$ python -q
>>> import numpy as np
>>> import numpy.linalg as la
>>> np.set_printoptions(precision=3, suppress=True, linewidth=200, legacy="1.25")
>>> data = np.loadtxt("m.csv", delimiter=",")
>>> print(data)
[[ 1.  0.  0.  0.  0.  0.  0.  0.  0.  0.  0.  0.  0.]
 [ 0. -1.  0.  0.  0.  0.  0.  0.  0.  0.  0.  0.  0.]
 [ 0.  0.  2.  0.  0.  0.  0.  0.  0.  0.  0.  0.  0.]
 [ 0.  0.  0.  0.  0.  0.  0.  0.  0.  0.  0.  0.  0.]
 [ 0.  0.  0.  0.  2.  0.  0.  0.  0.  0.  0.  0.  0.]
 [ 0.  0.  0.  0.  0. -1.  0.  0.  0.  0.  0.  0.  0.]
 [ 0.  0.  0.  0.  0.  0. -1.  0.  0.  0.  0.  0.  0.]
 [ 0.  0.  0.  0.  0.  0.  0.  1.  0.  0.  0.  0.  0.]
 [ 0.  0.  0.  0.  0.  0.  0.  0. -1.  0.  0.  0.  0.]
 [ 0.  0.  0.  0.  0.  0.  0.  0.  0. -2.  0.  0.  0.]
 [ 0.  0.  0.  0.  0.  0.  0.  0.  0.  0. -2.  0.  0.]
 [ 0.  0.  0.  0.  0.  0.  0.  0.  0.  0.  0.  2.  0.]
 [ 0.  0.  0.  0.  0.  0.  0.  0.  0.  0.  0.  0. -2.]]
>>> r = la.matrix_rank(data)
>>> print(r)
12
>>> ns = la.svd(data)[2][r:].T
>>> print([int(la.matrix_rank(data[:i])) for i in range(1, len(data) + 1)])
[1, 2, 3, 3, 4, 5, 6, 7, 8, 9, 10, 11, 12]
>>> print(ns.shape)
(13, 1)
>>> rng = np.random.default_rng(49)
>>> out = data + rng.integers(-2, 3, (13, 12)) @ rng.integers(-2, 3, (12, 13))
>>> print(out)
[[  2.  -1.  -3.   1.   7. -13.  16.   8.   7. -11. -11.   0.   2.]
 [ -7. -16.  -7.   2.  -6.  11.  -4.  -3.   6.  13.   5.   9.  10.]
 [ -1.  -3.  -8.  -1.   7. -14.   9.  -1.   1.  -9. -10.  -5.  14.]
 [ -3.  14.   1.  -4.   9.  -3.   6.  -4.  -1.  -1.   3. -12.  17.]
 [ -6.  10. -13.   4.  -2.   6.   0.  -6. -14.  -1.  11.   0.  -6.]
 [  5. -19.   3.   3.  -4.  -4.  -2.   1.   6.   9.  -4.   3.   2.]
 [ -2.  11.  -6.  -9.   4.   5.   7.   1.  -4.  -2.   7.   5.   6.]
 [ -4. -11.   3.   1.   1.  -2.  -6.   5.   8.  -7.  -9.   6.  -7.]
 [ -5.   5.  -3.  -6.   3.   8.  -8. -12.  -8.   6.  13.  -3.  -4.]
 [ 12. -10.   0.   3.   4.  -2.   8.   7.  14.  -4. -10.   9. -12.]
 [  9.   5.   7.   0.   6.  -7.  -6.   5.   8.  -7. -11.  -9.  -2.]
 [  2.  13.   7.   0.   6.   1.   0.  -5.  -2.   0.   6.  -8.   1.]
 [ -2.  -3.   7.   3.  -4.   4.   1.  -4.  -3.   7.   2.   1.   3.]]
>>> print(la.matrix_rank(out - data, tol=1e-8))
12
>>> print(np.round(la.svd(out - data, compute_uv=False), 3) + 0)
[56.424 48.916 33.208 28.338 19.518 15.672 13.518  9.951  9.023  4.557  1.94   0.725  0.   ]
>>> left, sv, Vt = la.svd(data)
>>> evecs = Vt[:(sv > 1e-8).sum()]
>>> x0 = data[2] + 4 * data[0] + rng.integers(2) * np.eye(13)[10]
>>> print(x0)
[4. 0. 2. 0. 0. 0. 0. 0. 0. 0. 1. 0. 0.]
>>> print(np.allclose(evecs.T @ evecs @ x0, x0))
True
>>> print(la.matrix_rank(np.vstack([data, x0])))
12
>>> out = np.array([[3, -3, 3, 3, -3, 1, 2, -1],
...     [0, -2, -3, 3, -3, -1, -1, -3],
...     [-3, 2, -1, 0, -3, 2, 3, 3],
...     [0, 1, -2, 0, 0, 2, -3, 3],
...     [-2, 0, -1, 0, 1, -1, -2, -1],
...     [-1, -3, 0, -2, -3, 2, 3, -1],
...     [-1, -2, 2, 1, -3, -2, 1, -2],
...     [0, -1, -2, 0, -3, 2, 3, -2]])
>>> C = np.array([[2, 3, -2, 1, 3],
...     [2, 1, 2, -2, 2],
...     [1, 1, 0, -3, 3],
...     [-2, 0, 0, 1, -2],
...     [-1, 2, 0, 3, -1]])
>>> X = np.block([[out, np.array([[0, 3, 1, 3, 1],
...     [0, 2, 1, 2, 1],
...     [1, 3, 2, 0, 0],
...     [1, 0, 1, 1, 3],
...     [0, 3, 0, 0, 2],
...     [2, 2, 0, 0, 1],
...     [2, 0, 1, 1, 3],
...     [3, 2, 2, 2, 2]])], [np.zeros((5, 8)), C]])
>>> print(X)
[[ 3. -3.  3.  3. -3.  1.  2. -1.  0.  3.  1.  3.  1.]
 [ 0. -2. -3.  3. -3. -1. -1. -3.  0.  2.  1.  2.  1.]
 [-3.  2. -1.  0. -3.  2.  3.  3.  1.  3.  2.  0.  0.]
 [ 0.  1. -2.  0.  0.  2. -3.  3.  1.  0.  1.  1.  3.]
 [-2.  0. -1.  0.  1. -1. -2. -1.  0.  3.  0.  0.  2.]
 [-1. -3.  0. -2. -3.  2.  3. -1.  2.  2.  0.  0.  1.]
 [-1. -2.  2.  1. -3. -2.  1. -2.  2.  0.  1.  1.  3.]
 [ 0. -1. -2.  0. -3.  2.  3. -2.  3.  2.  2.  2.  2.]
 [ 0.  0.  0.  0.  0.  0.  0.  0.  2.  3. -2.  1.  3.]
 [ 0.  0.  0.  0.  0.  0.  0.  0.  2.  1.  2. -2.  2.]
 [ 0.  0.  0.  0.  0.  0.  0.  0.  1.  1.  0. -3.  3.]
 [ 0.  0.  0.  0.  0.  0.  0.  0. -2.  0.  0.  1. -2.]
 [ 0.  0.  0.  0.  0.  0.  0.  0. -1.  2.  0.  3. -1.]]
>>> W = np.array([[8, 2],
...     [8, 8],
...     [5, 8],
...     [3, 2],
...     [3, 9],
...     [0, 4],
...     [3, 5],
...     [2, 2],
...     [9, 2],
...     [8, 7],
...     [8, 8],
...     [7, 3],
...     [3, 0]])
>>> b = np.array([-8, 9])
>>> act = np.maximum(X @ W + b, 0)
>>> print((act > 0).astype(int))
[[1 1]
 [0 0]
 [1 1]
 [1 1]
 [0 1]
 [0 0]
 [1 0]
 [1 1]
 [1 1]
 [1 1]
 [0 1]
 [0 1]
 [1 1]]
>>> print(act)
[[67. 44.]
 [ 0.  0.]
 [34. 52.]
 [20. 13.]
 [ 0. 11.]
 [ 0.  0.]
 [13.  0.]
 [49. 19.]
 [34. 21.]
 [26. 30.]
 [ 0.  9.]
 [ 0.  8.]
 [17. 30.]]
>>> print(la.matrix_rank(act))
2
>>> C = np.array([[3, 2, -2], [-2, -1, 0]])
>>> print((act @ C).round(6).argmax(axis=1))
[0 0 1 0 2 0 0 0 0 1 2 2 1]
>>> print(act @ C)
[[ 113.   90. -134.]
 [   0.    0.    0.]
 [  -2.   16.  -68.]
 [  34.   27.  -40.]
 [ -22.  -11.    0.]
 [   0.    0.    0.]
 [  39.   26.  -26.]
 [ 109.   79.  -98.]
 [  60.   47.  -68.]
 [  18.   22.  -52.]
 [ -18.   -9.    0.]
 [ -16.   -8.    0.]
 [  -9.    4.  -34.]]
